$ ipython --no-banner

In [1]: import numpy as np

In [2]: np.set_printoptions(precision=2, suppress=True, linewidth=160, legacy="1.25")

In [3]: E = np.loadtxt("block3.csv", delimiter=",")

In [4]: print(E)
[[1. 8. 0. 0. 0. 0.]
 [7. 6. 0. 0. 0. 0.]
 [5. 1. 0. 0. 0. 0.]
 [0. 0. 1. 8. 0. 0.]
 [0. 0. 7. 6. 0. 0.]
 [0. 0. 5. 1. 0. 0.]
 [0. 0. 0. 0. 1. 8.]
 [0. 0. 0. 0. 7. 6.]
 [0. 0. 0. 0. 5. 1.]]

In [5]: B = np.c_[E[:, :1] @ np.array([[3]]), np.array([2, 9, 7, 7, 6, 1, 7, 5, 0])]

In [6]: print(B)
[[ 3.  2.]
 [21.  9.]
 [15.  7.]
 [ 0.  7.]
 [ 0.  6.]
 [ 0.  1.]
 [ 0.  7.]
 [ 0.  5.]
 [ 0.  0.]]

In [7]: print(np.round(np.linalg.norm(B - E @ np.linalg.lstsq(E, B)[0], axis=0), 2) + 0)
[0.  0.9]

In [8]: print(np.linalg.matrix_rank(np.c_[E, B]))
7

In [9]: print(np.round(np.linalg.lstsq(E, B[:, 0])[0], 2) + 0)
[3. 0. 0. 0. 0. 0.]

In [10]: blk = np.stack([E, 2 * E, E[::-1]])

In [11]: print(np.linalg.norm(blk, axis=(1, 2)))
[22.98 45.96 22.98]

In [12]: print((blk @ E.T).shape)
(3, 9, 9)

In [13]: print(blk.shape)
(3, 9, 6)

In [14]: print(np.linalg.matrix_rank(blk))
[6 6 6]

In [15]: mat = np.load("a.npy")

In [16]: print(mat)
[[ 0  4  4  4  4  4  2  0  0]
 [ 0 -2 -2 -2 -2 -2 -1  0  0]
 [ 0  4  4  4  4  4  2  0  0]
 [ 0  0  0  0  0  0  0  0  0]
 [ 0  2  2  2  2  2  1  0  0]
 [ 0 -4 -4 -4 -4 -4 -2  0  0]
 [ 0  0  0  0  0  0  0  0  0]
 [ 0 -4 -4 -4 -4 -4 -2  0  0]]

In [17]: # row 2 repeats row 0

In [18]: x = np.array([6, 5, -5, -6, -4, 6, 2, -6, -7])

In [19]: print(mat @ np.eye(9)[7])
[0. 0. 0. 0. 0. 0. 0. 0.]

In [20]: print((mat * x).sum(axis=1))
[-12   6 -12   0  -6  12   0  12]

In [21]: print(np.einsum("ij,j->i", mat, x))
[-12   6 -12   0  -6  12   0  12]

In [22]: print(mat @ x)
[-12   6 -12   0  -6  12   0  12]

In [23]: f = np.array([1, -3])

In [24]: print(np.array([np.convolve(row, f, "same") for row in mat]))
[[  0   4  -8  -8  -8  -8 -10  -6   0]
 [  0  -2   4   4   4   4   5   3   0]
 [  0   4  -8  -8  -8  -8 -10  -6   0]
 [  0   0   0   0   0   0   0   0   0]
 [  0   2  -4  -4  -4  -4  -5  -3   0]
 [  0  -4   8   8   8   8  10   6   0]
 [  0   0   0   0   0   0   0   0   0]
 [  0  -4   8   8   8   8  10   6   0]]

In [25]: print(np.cross(mat[2, :3], mat[5, :3]))
[0 0 0]

In [26]: print(np.convolve(mat[2], f))
[  0   4  -8  -8  -8  -8 -10  -6   0   0]

In [27]: print(mat.shape)
(8, 9)

In [28]: print(np.linalg.matrix_rank(mat))
1

In [29]: mat[:, 9]
---------------------------------------------------------------------------
IndexError                                Traceback (most recent call last)
Cell In[29], line 1
----> 1 mat[:, 9]

IndexError: index 9 is out of bounds for axis 1 with size 9

In [30]: print(mat.sum(axis=1))
[ 22 -11  22   0  11 -22   0 -22]

In [31]: print(round(float(np.linalg.norm(mat)), 2))
19.44

In [32]: print(mat.sum(axis=0))
[0 0 0 0 0 0 0 0 0]

In [33]: print(np.count_nonzero(mat))
36

In [34]: print(np.linalg.norm(mat, axis=1))
[9.17 4.58 9.17 0.   4.58 9.17 0.   9.17]

In [35]: print(np.linalg.norm(mat, axis=0))
[0.   8.49 8.49 8.49 8.49 8.49 4.24 0.   0.  ]

In [36]: print(round(float(np.linalg.norm(mat, "nuc")), 2))
19.44

In [37]: print(np.round(np.linalg.norm(mat) ** 2 / np.linalg.norm(mat, 2) ** 2, 2))
1.0

In [38]: print(np.linalg.norm(mat, axis=1).argmax())
0

In [39]: print(round(float(np.linalg.norm(mat[7], 1)), 2), round(np.linalg.norm(mat[7], np.inf), 2))
22.0 4.0

In [40]: print(round(np.linalg.norm(mat[7] - mat[6]), 2))
9.17
